$ python3 -q
>>> import numpy as np
>>> from numpy import linalg as LA
>>> np.set_printoptions(precision=2, suppress=True, linewidth=120)
>>> other = np.array([[1]])
>>> C = np.array([[1, -1, 1, -2], [-2, 1, 2, 2], [-2, 0, -1, 0], [0, 0, 0, 0]])
>>> K = np.block([[other, np.array([[0, -1, 1, -1]])], [np.zeros((4, 1)), C]])
>>> K
array([[ 1.,  0., -1.,  1., -1.],
       [ 0.,  1., -1.,  1., -2.],
       [ 0., -2.,  1.,  2.,  2.],
       [ 0., -2.,  0., -1.,  0.],
       [ 0.,  0.,  0.,  0.,  0.]])
>>> Uu, s, Vh = LA.svd(K)
>>> s
array([4.18, 2.67, 1.94, 0.79, 0.  ])
>>> other = Uu[:, :4] @ np.diag(s[:4]) @ Vh[:4]
>>> np.round(LA.norm(K - other) / LA.norm(K), 2)
np.float64(0.0)
>>> LA.matrix_rank(K, rtol=0.05)
np.int64(4)
>>> round(np.abs(K - other).max(), 2)
np.float64(0.0)
>>> other.round(2) + 0
array([[ 1.,  0., -1.,  1., -1.],
       [ 0.,  1., -1.,  1., -2.],
       [ 0., -2.,  1.,  2.,  2.],
       [ 0., -2.,  0., -1.,  0.],
       [ 0.,  0.,  0.,  0.,  0.]])
>>> np.round(LA.norm(K - other, 2), 2), s[4]
(np.float64(0.0), np.float64(0.0))
>>> Uu, s, Vh = LA.svd(K)
>>> V = Vh[:(s > 1e-8).sum()]
>>> rng = np.random.default_rng(60)
>>> x = K[2] + -2 * K[3] + rng.integers(2) * np.eye(5)[0]
>>> x
array([0., 2., 1., 4., 2.])
>>> np.diag(V.T @ V)
array([0.83, 1.  , 0.33, 1.  , 0.83])
>>> np.allclose(V.T @ V @ x, x)
True
>>> round(float(LA.norm(x - V.T @ V @ x)), 2)
0.0
>>> feats = np.load("arr.npy")
>>> feats
array([[ 0.32, -0.11, -0.32, -0.32],
       [-0.11,  0.04,  0.11,  0.11],
       [-0.32,  0.11,  0.32,  0.32],
       [-0.32,  0.11,  0.32,  0.32]])
>>> ev, V = LA.eigh(feats)
>>> x = np.array([3, -2, 3, 0])
>>> (np.sign(V[:, -1].round(6)) == np.sign(V[0, -1].round(6))).astype(int)
array([1, 0, 0, 0])
>>> round(float(x @ feats @ x / (x @ x)), 2), round(ev[0], 2), np.round(ev[-1], 2)
(0.01, np.float64(-0.0), np.float64(1.0))
>>> V * np.maximum(ev, 0) @ V.T
array([[ 0.32, -0.11, -0.32, -0.32],
       [-0.11,  0.04,  0.11,  0.11],
       [-0.32,  0.11,  0.32,  0.32],
       [-0.32,  0.11,  0.32,  0.32]])
>>> round(np.abs(feats).sum(axis=1).max(), 2), np.round(np.abs(ev).max(), 2)
(np.float64(1.07), np.float64(1.0))
>>> blk = np.stack([feats, 3 * feats, feats[::-1]])
>>> blk.shape
(3, 4, 4)
>>> np.einsum("bij,cij->bc", blk, blk)
array([[ 1.  ,  3.  , -0.43],
       [ 3.  ,  9.  , -1.29],
       [-0.43, -1.29,  1.  ]])
>>> LA.matrix_rank(blk.reshape(3, -1))
np.int64(2)
>>> LA.det(blk)
array([0., 0., 0.])
>>> LA.norm(blk, axis=(1, 2))
array([1., 3., 1.])
>>> blk.sum(axis=0)
array([[ 0.96, -0.32, -0.96, -0.96],
       [-0.75,  0.25,  0.75,  0.75],
       [-1.39,  0.46,  1.39,  1.39],
       [-0.96,  0.32,  0.96,  0.96]])
>>> W0 = np.load("run4.npy")
>>> W0
array([[0, 1, 0, 1],
       [1, 0, 0, 1],
       [0, 0, 0, 0],
       [1, 1, 0, 0]])
>>> W0 @ W0
array([[2, 1, 0, 1],
       [1, 2, 0, 1],
       [0, 0, 0, 0],
       [1, 1, 0, 2]])
>>> np.round(np.abs(LA.eigvals(W0)).max(), 2)
np.float64(2.0)
>>> round(float(LA.det(W0)), 2)
0.0
>>> (W0 + W0.T) / 2
array([[0., 1., 0., 1.],
       [1., 0., 0., 1.],
       [0., 0., 0., 0.],
       [1., 1., 0., 0.]])
>>> (W0 - W0.T) / 2
array([[0., 0., 0., 0.],
       [0., 0., 0., 0.],
       [0., 0., 0., 0.],
       [0., 0., 0., 0.]])
>>> np.trace(W0)
np.int64(0)
>>> np.allclose(W0, W0.T)
True
